$ python3 -q
>>> import numpy as np
>>> from numpy import linalg as LA
>>> np.set_printoptions(suppress=True, linewidth=100)
>>> m1 = np.loadtxt("out18.csv", delimiter=",")
>>> m1
array([[ 1., -1.,  1., -1., -1.,  1., -1.,  1.],
       [ 1., -1.,  1., -1.,  1., -1.,  1., -1.],
       [ 1.,  1.,  1.,  1., -1., -1., -1., -1.],
       [ 1.,  1.,  1.,  1.,  1.,  1.,  1.,  1.],
       [ 1.,  1., -1., -1.,  1.,  1., -1., -1.]])
>>> W1 = np.array([[0, 1, 2],
...     [1, 2, 2],
...     [1, 1, 1],
...     [2, 3, 1],
...     [1, 2, 1],
...     [3, 0, 2],
...     [1, 0, 3],
...     [0, 2, 0]])
>>> coef = np.array([1, 2, 0])
>>> hid = np.maximum(m1 @ W1 + coef, 0)
>>> hid
array([[ 0.,  0.,  0.],
       [ 0.,  0.,  2.],
       [ 0.,  5.,  0.],
       [10., 13., 12.],
       [ 2.,  1.,  2.]])
>>> LA.matrix_rank(hid)
np.int64(3)
>>> (hid > 0).astype(int)
array([[0, 0, 0],
       [0, 0, 1],
       [0, 1, 0],
       [1, 1, 1],
       [1, 1, 1]])
>>> C = np.array([[-3, -3], [3, 0], [3, -3]])
>>> hid @ C
array([[  0.,   0.],
       [  6.,  -6.],
       [ 15.,   0.],
       [ 45., -66.],
       [  3., -12.]])
>>> (hid @ C).round(6).argmax(axis=1)
array([0, 0, 0, 0, 0])
>>> Uu, sv, VT = LA.svd(m1, full_matrices=False)
>>> np.round(Uu.T @ m1 @ VT.T, 1) + 0
array([[2.8, 0. , 0. , 0. , 0. ],
       [0. , 2.8, 0. , 0. , 0. ],
       [0. , 0. , 2.8, 0. , 0. ],
       [0. , 0. , 0. , 2.8, 0. ],
       [0. , 0. , 0. , 0. , 2.8]])
>>> (sv > 1e-8).sum()
np.int64(5)
>>> M = np.load("block15.npy")
>>> M
array([[10,  0,  0,  0,  0,  0,  0,  0, 10,  0,  6],
       [ 0,  0,  9,  1,  9,  0, 25, 14,  0,  0,  0],
       [10,  0,  4,  1,  9,  0,  0,  0,  2,  0,  0],
       [ 0, 14,  0,  0,  0, 22,  6,  0,  2, 29,  6],
       [10,  0,  0,  0,  1,  0,  0,  0,  6,  0,  0],
       [10,  2,  0,  0,  0,  0,  0,  0, 14,  0, 12],
       [ 7,  2,  0,  0,  0,  0,  0,  0, 10,  0,  8],
       [ 0,  2, 10,  1,  9,  4, 30, 17,  0,  0,  0],
       [ 0, 10,  0,  0,  0, 14,  5,  0,  2, 19,  4],
       [ 0,  4,  7,  0,  5,  7, 26, 14,  0,  4,  0],
       [ 0,  2, 10,  1,  9,  4, 30, 17,  0,  0,  0],
       [ 7,  0,  0,  0,  0,  0,  0,  0,  8,  0,  5],
       [ 0, 12,  0,  0,  0, 19, 10,  2,  0, 24,  3],
       [ 0,  4,  7,  0,  5,  7, 26, 14,  0,  4,  0],
       [ 0,  8,  1,  0,  0, 13, 18,  8,  0, 14,  0],
       [10,  2,  0,  0,  0,  0,  0,  0, 14,  0, 12],
       [ 4,  0,  3,  0,  5,  0,  6,  2,  0,  0,  0],
       [10,  0,  0,  0,  1,  0,  0,  0,  6,  0,  0],
       [ 4,  0,  0,  0,  0,  0,  0,  0,  4,  0,  1],
       [ 7,  4,  0,  0,  0,  0,  0,  0, 12,  4, 11],
       [ 1,  0,  1,  0,  1,  0,  7,  2,  0,  0,  0],
       [ 0,  8,  0,  0,  0,  9,  0,  0,  4, 14,  5],
       [ 7,  0,  5,  1,  9,  0,  5,  2,  0,  0,  0],
       [ 0,  4,  3,  0,  1,  5, 17,  8,  0,  4,  0],
       [ 1,  0,  7,  1,  9,  0, 15,  8,  0,  0,  0]])
>>> # row 10 repeats row 7
>>> M2 = np.c_[M[:, :2] @ np.array([[4, 2], [0, 4]]), np.array([1, 0, -1, 0, 0, -1, -1, -2, -1, 0, -1, 1, 0, 2, -2, 1, 2, 0, 2, 2, -2, 1, -2, 2, 2])]
>>> M2
array([[40, 20,  1],
       [ 0,  0,  0],
       [40, 20, -1],
       [ 0, 56,  0],
       [40, 20,  0],
       [40, 28, -1],
       [28, 22, -1],
       [ 0,  8, -2],
       [ 0, 40, -1],
       [ 0, 16,  0],
       [ 0,  8, -1],
       [28, 14,  1],
       [ 0, 48,  0],
       [ 0, 16,  2],
       [ 0, 32, -2],
       [40, 28,  1],
       [16,  8,  2],
       [40, 20,  0],
       [16,  8,  2],
       [28, 30,  2],
       [ 4,  2, -2],
       [ 0, 32,  1],
       [28, 14, -2],
       [ 0, 16,  2],
       [ 4,  2,  2]])
>>> np.round(LA.norm(LA.qr(M)[0].T @ M2, axis=0) ** 2 / ((M2 ** 2).sum(axis=0) + 1e-12), 1)
array([1. , 1. , 0.4])
>>> np.round(LA.lstsq(M, M2[:, 0])[0], 1) + 0
array([4., 0., 0., 0., 0., 0., 0., 0., 0., 0., 0.])
>>> LA.matrix_rank(np.c_[M, M2])
np.int64(12)
>>> Uu, sv, VT = LA.svd(M2, full_matrices=False)
>>> (sv > 1e-8).sum()
np.int64(3)
>>> sv.round(1)
array([148.9,  78.6,   7. ])
>>> np.allclose(Uu * sv @ VT, M2)
True
>>> np.round(Uu.T @ Uu, 1) + 0
array([[1., 0., 0.],
       [0., 1., 0.],
       [0., 0., 1.]])
>>> np.round(VT @ VT.T, 1) + 0
array([[1., 0., 0.],
       [0., 1., 0.],
       [0., 0., 1.]])
>>> arr = np.load("layer12.npy")
>>> arr.round(1) + 0
array([[-0.1,  0.4,  0.6, -0.7, -0.1],
       [-0.2,  0.1,  0.4,  0.4,  0.3],
       [-0.2,  0.5, -0.4,  0.2, -0.7],
       [ 0.6, -0.4,  0.2,  0. , -0.6],
       [-0.2,  0. ,  0.6,  0.6, -0.3],
       [ 0.7,  0.6,  0.1,  0.2,  0.3]])
>>> # keeps lengths
>>> M2 = np.c_[arr[:, :1] @ np.array([[9]]), np.array([4, 1, 0, 1, 4, 0])]
>>> M2.round(1)
array([[-1.2,  4. ],
       [-1.8,  1. ],
       [-1.8,  0. ],
       [ 5.3,  1. ],
       [-1.8,  4. ],
       [ 6.5,  0. ]])
>>> LA.matrix_rank(np.c_[arr, M2])
np.int64(6)
>>> np.round(LA.lstsq(arr, M2[:, 0])[0], 1) + 0
array([9., 0., 0., 0., 0.])
>>> LA.matrix_rank(M2)
np.int64(2)
